% python3 -q
>>> import numpy as np
>>> np.set_printoptions(precision=1, suppress=True, linewidth=120, floatmode="fixed")
>>> E = np.loadtxt("dump.csv", delimiter=",")
>>> E
array([[ 0.6,  0.1, -0.8, -0.4, -1.1,  0.5,  0.9,  3.3],
       [ 0.3, -0.7, -0.3, -0.6, -1.2, -0.5, -0.3,  3.6],
       [-1.9,  0.4, -2.2, -0.2,  1.0,  2.1,  0.5, -2.9],
       [ 0.6, -0.4, -0.5,  0.6,  1.4,  0.1, -1.1, -4.2],
       [ 0.6,  0.9, -0.7, -1.1,  1.0,  0.4,  0.1, -3.2],
       [ 1.0,  0.8, -1.8,  0.7,  0.5,  0.3, -1.0, -1.6],
       [-0.3, -0.3, -1.0, -0.6,  1.6, -0.1, -0.5, -4.8],
       [-0.9, -0.8,  0.8, -0.1, -0.4,  0.1,  0.2,  1.1],
       [ 0.8, -0.9, -0.6, -0.2,  0.6,  0.2,  0.4, -1.8],
       [ 1.5,  1.2,  1.5,  1.0, -0.3, -0.2,  0.6,  0.9],
       [ 0.3,  0.7,  0.4,  0.2,  2.8,  0.8,  1.7, -8.4],
       [-0.1,  0.5,  0.4, -0.9, -1.0,  0.7, -0.1,  3.0],
       [-2.1, -1.2,  0.7, -1.0, -1.6, -0.8, -0.4,  4.8],
       [-0.1,  0.5, -1.9, -1.4, -1.5,  2.6,  0.1,  4.5],
       [ 1.2, -0.2, -0.4,  0.1,  1.4, -0.2, -0.1, -4.4],
       [-1.5, -0.5, -0.4, -0.7, -0.1,  1.7, -0.8,  0.3],
       [-0.2, -0.6, -1.0, -0.6,  0.0, -0.1,  0.8,  0.1],
       [ 0.9, -0.5,  1.0,  1.2, -0.3, -3.0,  0.6,  1.0],
       [ 1.8,  0.9, -0.9,  0.5,  2.6, -1.5, -0.3, -7.8],
       [-1.2,  0.3,  0.0,  1.9, -0.3,  1.2,  0.2,  0.9],
       [ 1.1,  1.0,  0.5, -0.5,  0.2,  0.1, -2.0, -0.4],
       [ 0.5, -0.4,  1.4,  0.9, -0.1,  1.2,  0.5,  0.5],
       [-0.5, -1.4,  0.5,  1.9, -0.8,  1.3,  0.6,  2.5],
       [-0.2, -0.4,  0.1,  0.8,  0.0, -2.8, -0.4,  0.0]])
>>> W2 = E[[20, 13]].astype(float)
>>> for _ in range(7):
...     labels = np.linalg.norm(E[:, None] - W2, axis=-1).argmin(axis=1)
...     W2 = np.array([E[labels == j].mean(axis=0) for j in range(2)])
... 
>>> labels
array([1, 1, 0, 0, 0, 0, 0, 1, 0, 1, 0, 1, 1, 1, 0, 1, 1, 1, 0, 1, 1, 1, 1, 1])
>>> W2[1] - W2[0]
array([-0.6, -0.4,  1.0,  0.1, -2.0, -0.1,  0.1,  6.1])
>>> A = np.loadtxt("layer16.csv", delimiter=",")
>>> A
array([[0.0, 0.0, 0.0, 0.0, 0.0, 0.0, 0.0, 2.0, 0.0, 0.0],
       [0.0, 0.0, 5.0, 0.0, 0.0, 0.0, 0.0, 0.0, 0.0, 0.0],
       [0.0, 0.0, 0.0, 0.0, 0.0, 0.0, 0.0, 0.0, 0.0, 4.0],
       [0.0, 0.0, 0.0, 0.0, 0.0, 0.0, 0.0, 0.0, 0.0, 0.0],
       [1.0, 0.0, 0.0, 0.0, 0.0, 0.0, 0.0, 0.0, 0.0, 0.0],
       [0.0, 0.0, 0.0, 0.0, 0.0, 0.0, 0.0, 0.0, 2.0, 0.0],
       [0.0, 0.0, 0.0, 0.0, 0.0, 0.0, 0.0, 0.0, 0.0, 0.0],
       [0.0, 0.0, 0.0, 0.0, 0.0, 1.0, 0.0, 0.0, 0.0, 0.0],
       [0.0, 0.0, 0.0, 0.0, 0.0, 0.0, 2.0, 0.0, 0.0, 0.0],
       [0.0, 1.0, 0.0, 0.0, 0.0, 0.0, 0.0, 0.0, 0.0, 0.0]])
>>> x0 = np.array([3, 2, 3, 2, 3, 3, 3, 1, 0, 0])
>>> (A * x0).sum(axis=1)
array([ 2.0, 15.0,  0.0,  0.0,  3.0,  0.0,  0.0,  3.0,  6.0,  2.0])
>>> A * x0
array([[ 0.0,  0.0,  0.0,  0.0,  0.0,  0.0,  0.0,  2.0,  0.0,  0.0],
       [ 0.0,  0.0, 15.0,  0.0,  0.0,  0.0,  0.0,  0.0,  0.0,  0.0],
       [ 0.0,  0.0,  0.0,  0.0,  0.0,  0.0,  0.0,  0.0,  0.0,  0.0],
       [ 0.0,  0.0,  0.0,  0.0,  0.0,  0.0,  0.0,  0.0,  0.0,  0.0],
       [ 3.0,  0.0,  0.0,  0.0,  0.0,  0.0,  0.0,  0.0,  0.0,  0.0],
       [ 0.0,  0.0,  0.0,  0.0,  0.0,  0.0,  0.0,  0.0,  0.0,  0.0],
       [ 0.0,  0.0,  0.0,  0.0,  0.0,  0.0,  0.0,  0.0,  0.0,  0.0],
       [ 0.0,  0.0,  0.0,  0.0,  0.0,  3.0,  0.0,  0.0,  0.0,  0.0],
       [ 0.0,  0.0,  0.0,  0.0,  0.0,  0.0,  6.0,  0.0,  0.0,  0.0],
       [ 0.0,  2.0,  0.0,  0.0,  0.0,  0.0,  0.0,  0.0,  0.0,  0.0]])
>>> np.einsum("ij,j->i", A, x0)
array([ 2.0, 15.0,  0.0,  0.0,  3.0,  0.0,  0.0,  3.0,  6.0,  2.0])
>>> np.argsort(-np.linalg.norm(A, axis=0).round(6), kind="stable")[:3]
array([2, 9, 6])
>>> rng = np.random.default_rng(96)
>>> labels = rng.integers(0, 3, 9)
>>> M = (labels[:, None] == labels) * 3 + np.eye(9)
>>> M
array([[4.0, 3.0, 3.0, 3.0, 0.0, 0.0, 3.0, 0.0, 3.0],
       [3.0, 4.0, 3.0, 3.0, 0.0, 0.0, 3.0, 0.0, 3.0],
       [3.0, 3.0, 4.0, 3.0, 0.0, 0.0, 3.0, 0.0, 3.0],
       [3.0, 3.0, 3.0, 4.0, 0.0, 0.0, 3.0, 0.0, 3.0],
       [0.0, 0.0, 0.0, 0.0, 4.0, 0.0, 0.0, 0.0, 0.0],
       [0.0, 0.0, 0.0, 0.0, 0.0, 4.0, 0.0, 3.0, 0.0],
       [3.0, 3.0, 3.0, 3.0, 0.0, 0.0, 4.0, 0.0, 3.0],
       [0.0, 0.0, 0.0, 0.0, 0.0, 3.0, 0.0, 4.0, 0.0],
       [3.0, 3.0, 3.0, 3.0, 0.0, 0.0, 3.0, 0.0, 4.0]])
>>> M2 = np.linalg.inv(M)
>>> np.linalg.det(M) * M2
array([[ 448.0,  -84.0,  -84.0,  -84.0,    0.0,    0.0,  -84.0,    0.0,  -84.0],
       [ -84.0,  448.0,  -84.0,  -84.0,    0.0,    0.0,  -84.0,    0.0,  -84.0],
       [ -84.0,  -84.0,  448.0,  -84.0,    0.0,    0.0,  -84.0,    0.0,  -84.0],
       [ -84.0,  -84.0,  -84.0,  448.0,    0.0,    0.0,  -84.0,    0.0,  -84.0],
       [   0.0,    0.0,    0.0,    0.0,  133.0,    0.0,    0.0,    0.0,    0.0],
       [   0.0,    0.0,    0.0,    0.0,    0.0,  304.0,    0.0, -228.0,    0.0],
       [ -84.0,  -84.0,  -84.0,  -84.0,    0.0,    0.0,  448.0,    0.0,  -84.0],
       [   0.0,    0.0,    0.0,    0.0,    0.0, -228.0,    0.0,  304.0,    0.0],
       [ -84.0,  -84.0,  -84.0,  -84.0,    0.0,    0.0,  -84.0,    0.0,  448.0]])
>>> M2
array([[ 0.8, -0.2, -0.2, -0.2,  0.0,  0.0, -0.2,  0.0, -0.2],
       [-0.2,  0.8, -0.2, -0.2,  0.0,  0.0, -0.2,  0.0, -0.2],
       [-0.2, -0.2,  0.8, -0.2,  0.0,  0.0, -0.2,  0.0, -0.2],
       [-0.2, -0.2, -0.2,  0.8,  0.0,  0.0, -0.2,  0.0, -0.2],
       [ 0.0,  0.0,  0.0,  0.0,  0.2,  0.0,  0.0,  0.0,  0.0],
       [ 0.0,  0.0,  0.0,  0.0,  0.0,  0.6,  0.0, -0.4,  0.0],
       [-0.2, -0.2, -0.2, -0.2,  0.0,  0.0,  0.8,  0.0, -0.2],
       [ 0.0,  0.0,  0.0,  0.0,  0.0, -0.4,  0.0,  0.6,  0.0],
       [-0.2, -0.2, -0.2, -0.2,  0.0,  0.0, -0.2,  0.0,  0.8]])
>>> (np.abs(M2) > 1e-9).astype(int)
array([[1, 1, 1, 1, 0, 0, 1, 0, 1],
       [1, 1, 1, 1, 0, 0, 1, 0, 1],
       [1, 1, 1, 1, 0, 0, 1, 0, 1],
       [1, 1, 1, 1, 0, 0, 1, 0, 1],
       [0, 0, 0, 0, 1, 0, 0, 0, 0],
       [0, 0, 0, 0, 0, 1, 0, 1, 0],
       [1, 1, 1, 1, 0, 0, 1, 0, 1],
       [0, 0, 0, 0, 0, 1, 0, 1, 0],
       [1, 1, 1, 1, 0, 0, 1, 0, 1]])
>>> u = np.array([2, -2, 2])
>>> K = np.array([np.roll(u, i) for i in range(3)])
>>> K
array([[ 2, -2,  2],
       [ 2,  2, -2],
       [-2,  2,  2]])
>>> np.allclose(K @ K.T, K.T @ K)
True
>>> (K + K.T) / 2
array([[2.0, 0.0, 0.0],
       [0.0, 2.0, 0.0],
       [0.0, 0.0, 2.0]])
>>> (K - K.T) / 2
array([[ 0.0, -2.0,  2.0],
       [ 2.0,  0.0, -2.0],
       [-2.0,  2.0,  0.0]])
>>> round(float(np.linalg.det(K)), 1)
32.0
>>> np.linalg.matrix_power(K, 4)
array([[-80, 176, -80],
       [-80, -80, 176],
       [176, -80, -80]])
>>> np.linalg.determinant(K)
Traceback (most recent call last):
  File "<python-input-31>", line 1, in <module>
    np.linalg.determinant(K)
    ^^^^^^^^^^^^^^^^^^^^^
AttributeError: module 'numpy.linalg' has no attribute 'determinant'
>>> K @ K
array([[-4, -4, 12],
       [12, -4, -4],
       [-4, 12, -4]])
>>> O, R = np.linalg.qr(K)
>>> round(float(np.trace(O @ O.T)), 1)
3.0
>>> round(float(abs(R[0, 0])), 1), round(float(np.linalg.norm(K[:, 0])), 1)
(3.5, 3.5)
>>> R
array([[-3.5,  1.2,  1.2],
       [ 0.0, -3.3,  1.6],
       [ 0.0,  0.0,  2.8]])
>>> np.allclose(R.T @ R, K.T @ K)
True
>>> np.round(np.prod(np.diag(R)), 1), round(np.linalg.det(R), 1)
(np.float64(32.0), np.float64(32.0))
>>> np.sort(np.linalg.eigvals(R))
array([-3.5, -3.3,  2.8])
>>> arr = np.loadtxt("sample10.csv", delimiter=",")
>>> arr
array([[-4.8,  3.0,  4.2,  6.0, -3.9,  8.2,  5.2, -2.0,  5.0],
       [-5.0,  2.9,  3.9,  6.1, -3.8,  8.0,  5.1, -1.9,  5.1],
       [-5.1,  3.1,  4.1,  6.1, -3.9,  7.9,  5.0, -2.0,  5.1],
       [-5.0,  3.2,  3.8,  6.0, -3.9,  7.9,  4.9, -2.1,  5.0],
       [-4.1,  4.0, -7.9,  8.1,  6.9,  9.0, -5.2, -5.1,  7.0],
       [-4.1,  3.8, -7.9,  7.8,  6.9,  8.9, -4.9, -5.1,  7.1],
       [-4.1,  3.9, -8.2,  8.2,  7.1,  8.8, -5.0, -5.0,  7.0],
       [-4.2,  4.0, -8.2,  8.1,  7.1,  9.1, -5.0, -4.9,  7.1],
       [ 2.0,  4.8, -8.0,  6.1,  1.9, -5.0,  8.0,  0.1, -3.1],
       [ 2.0,  4.8, -8.1,  5.9,  1.8, -5.0,  8.0,  0.1, -3.0],
       [ 2.0,  4.9, -8.0,  5.9,  1.9, -5.1,  8.1,  0.1, -3.0],
       [ 2.0,  5.2, -8.0,  6.0,  2.0, -5.1,  8.1, -0.1, -3.1]])
>>> P = arr @ np.linalg.solve(arr.T @ arr, arr.T)
>>> P @ arr[:, 5]
array([ 8.2,  8.0,  7.9,  7.9,  9.0,  8.9,  8.8,  9.1, -5.0, -5.0, -5.1, -5.1])
>>> np.diag(P)
array([0.9, 0.5, 0.7, 0.8, 0.8, 0.9, 0.5, 1.0, 0.8, 0.7, 0.6, 0.8])
>>> round(float(np.trace(P)), 1)
9.0
>>> u = np.array([2, 1, 0])
>>> np.convolve(arr[9], u)
array([  4.0,  11.6, -11.4,   3.7,   9.5,  -8.2,  11.0,   8.2,  -5.9,  -3.0,   0.0])
>>> np.polyval(u, arr[9])
array([ 10.0,  50.9, 123.1,  75.5,   8.3,  45.0, 136.0,   0.1,  15.0])
>>> O, V = np.linalg.qr(arr[:, :7])[0], np.linalg.qr(arr[:, 7:])[0]
>>> sigma = np.linalg.svd(O.T @ V, compute_uv=False)
>>> sigma
array([1.0, 1.0])
>>> round(np.linalg.norm(O @ O.T - V @ V.T, 2), 1)
np.float64(1.0)
>>> np.degrees(np.arccos(sigma.clip(0, 1)))
array([0.4, 2.9])
>>> (sigma > 0.9).sum()
np.int64(2)
>>> np.round(np.linalg.norm(arr[8], 1), 1), round(np.linalg.norm(arr[8], np.inf), 1)
(np.float64(39.0), np.float64(8.0))
>>> np.linalg.norm(arr, axis=0)
array([13.5, 14.0, 24.1, 23.4, 16.4, 26.0, 21.5, 10.8, 18.4])
>>> round(float(np.linalg.norm(arr, 1)), 1), round(float(np.linalg.norm(arr, np.inf)), 1)
(88.0, 57.7)
>>> feats = np.array([[0, 0, 0, 0], [0, 0, 1, 1], [0, 1, 0, 1], [0, 1, 1, 0]])
>>> try:
...     np.linalg.cholesky(feats)
... except np.linalg.LinAlgError as e:
...     print(e)
... 
Matrix is not positive definite
>>> np.all(np.linalg.eigvalsh(feats) > 0)
np.False_
>>> round(np.linalg.eigvalsh(feats).min(), 1)
np.float64(-1.0)
>>> [round(float(np.linalg.det(feats[:i, :i])), 2) + 0 for i in range(1, 5)]
[0.0, 0.0, 0.0, 0.0]
>>> U, sigma, Vh = np.linalg.svd(feats)
>>> sigma
array([2.0, 1.0, 1.0, 0.0])
>>> np.argmax(sigma[:-1] / (sigma[1:] + 1e-6)) + 1
np.int64(3)
>>> M2 = U[:, :3] @ np.diag(sigma[:3]) @ Vh[:3]
>>> np.round(np.abs(feats - M2).max(), 1)
np.float64(0.0)
>>> np.linalg.matrix_rank(feats, rtol=0.05)
np.int64(3)
>>> np.linalg.cond(arr) > 100
np.True_
>>> np.round(np.linalg.norm(arr, 2) / np.linalg.norm(arr), 1)
np.float64(0.7)
>>> np.argsort(-np.linalg.norm(arr, axis=0).round(6), kind="stable")[:3]
array([5, 2, 3])
>>> rk = np.linalg.matrix_rank(feats)
>>> rk
np.int64(3)
>>> N = np.linalg.svd(feats)[2][rk:].T
>>> [int(np.linalg.matrix_rank(np.delete(feats, i, axis=0))) for i in range(4)]
[3, 2, 2, 2]
>>> [int(np.linalg.matrix_rank(feats[:, :j + 1])) for j in range(4)]
[0, 1, 2, 3]
>>> np.linalg.matrix_rank(feats.T @ feats), np.linalg.matrix_rank(feats @ feats.T)
(np.int64(3), np.int64(3))
>>> [int(np.linalg.matrix_rank(feats[:i])) for i in range(1, len(feats) + 1)]
[0, 1, 2, 3]
>>> feats @ N
array([[0.0],
       [0.0],
       [0.0],
       [0.0]])
>>> m1 = np.diag(np.array([-5, 5, -2, -3, 1, 5, 5, -4, -5])) + -3 * np.eye(9, k=1) + -3 * np.eye(9, k=-1)
>>> m1
array([[-5.0, -3.0,  0.0,  0.0,  0.0,  0.0,  0.0,  0.0,  0.0],
       [-3.0,  5.0, -3.0,  0.0,  0.0,  0.0,  0.0,  0.0,  0.0],
       [ 0.0, -3.0, -2.0, -3.0,  0.0,  0.0,  0.0,  0.0,  0.0],
       [ 0.0,  0.0, -3.0, -3.0, -3.0,  0.0,  0.0,  0.0,  0.0],
       [ 0.0,  0.0,  0.0, -3.0,  1.0, -3.0,  0.0,  0.0,  0.0],
       [ 0.0,  0.0,  0.0,  0.0, -3.0,  5.0, -3.0,  0.0,  0.0],
       [ 0.0,  0.0,  0.0,  0.0,  0.0, -3.0,  5.0, -3.0,  0.0],
       [ 0.0,  0.0,  0.0,  0.0,  0.0,  0.0, -3.0, -4.0, -3.0],
       [ 0.0,  0.0,  0.0,  0.0,  0.0,  0.0,  0.0, -3.0, -5.0]])
>>> evals, V = np.linalg.eigh(feats)
>>> x0 = np.array([2, 1, 0, 2])
>>> x0 @ feats @ x0
np.int64(4)
>>> np.linalg.eigvalsh(feats[1:, 1:])
array([-1.0, -1.0,  2.0])
>>> labels = rng.permutation(9)
>>> M2 = m1[:, labels] * rng.choice([-1, 1], 9)
>>> M2
array([[ 0.0, -3.0,  5.0, -0.0,  0.0,  0.0, -0.0, -0.0, -0.0],
       [ 0.0,  5.0,  3.0, -0.0,  0.0,  0.0,  3.0, -0.0, -0.0],
       [-3.0, -3.0, -0.0, -0.0,  0.0,  0.0,  2.0, -0.0, -0.0],
       [-3.0,  0.0, -0.0, -0.0, -3.0,  0.0,  3.0, -0.0, -0.0],
       [-3.0,  0.0, -0.0, -0.0,  1.0,  0.0, -0.0, -0.0,  3.0],
       [ 0.0,  0.0, -0.0, -0.0, -3.0,  0.0, -0.0,  3.0, -5.0],
       [ 0.0,  0.0, -0.0, -0.0,  0.0, -3.0, -0.0, -5.0,  3.0],
       [ 0.0,  0.0, -0.0,  3.0,  0.0, -4.0, -0.0,  3.0, -0.0],
       [ 0.0,  0.0, -0.0,  5.0,  0.0, -3.0, -0.0, -0.0, -0.0]])
>>> U, _, Vh = np.linalg.svd(m1.T @ M2)
>>> np.round(np.linalg.lstsq(m1, M2)[0], 1) + 0
array([[ 0.0,  0.0, -1.0,  0.0,  0.0,  0.0,  0.0,  0.0,  0.0],
       [ 0.0,  1.0,  0.0,  0.0,  0.0,  0.0,  0.0,  0.0,  0.0],
       [ 0.0,  0.0,  0.0,  0.0,  0.0,  0.0, -1.0,  0.0,  0.0],
       [ 1.0,  0.0,  0.0,  0.0,  0.0,  0.0,  0.0,  0.0,  0.0],
       [ 0.0,  0.0,  0.0,  0.0,  1.0,  0.0,  0.0,  0.0,  0.0],
       [ 0.0,  0.0,  0.0,  0.0,  0.0,  0.0,  0.0,  0.0, -1.0],
       [ 0.0,  0.0,  0.0,  0.0,  0.0,  0.0,  0.0, -1.0,  0.0],
       [ 0.0,  0.0,  0.0,  0.0,  0.0,  1.0,  0.0,  0.0,  0.0],
       [ 0.0,  0.0,  0.0, -1.0,  0.0,  0.0,  0.0,  0.0,  0.0]])
>>> np.round(U @ Vh, 1) + 0
array([[ 0.0,  0.0, -1.0,  0.0,  0.0,  0.0,  0.0,  0.0,  0.0],
       [ 0.0,  1.0,  0.0,  0.0,  0.0,  0.0,  0.0,  0.0,  0.0],
       [ 0.0,  0.0,  0.0,  0.0,  0.0,  0.0, -1.0,  0.0,  0.0],
       [ 1.0,  0.0,  0.0,  0.0,  0.0,  0.0,  0.0,  0.0,  0.0],
       [ 0.0,  0.0,  0.0,  0.0,  1.0,  0.0,  0.0,  0.0,  0.0],
       [ 0.0,  0.0,  0.0,  0.0,  0.0,  0.0,  0.0,  0.0, -1.0],
       [ 0.0,  0.0,  0.0,  0.0,  0.0,  0.0,  0.0, -1.0,  0.0],
       [ 0.0,  0.0,  0.0,  0.0,  0.0,  1.0,  0.0,  0.0,  0.0],
       [ 0.0,  0.0,  0.0, -1.0,  0.0,  0.0,  0.0,  0.0,  0.0]])
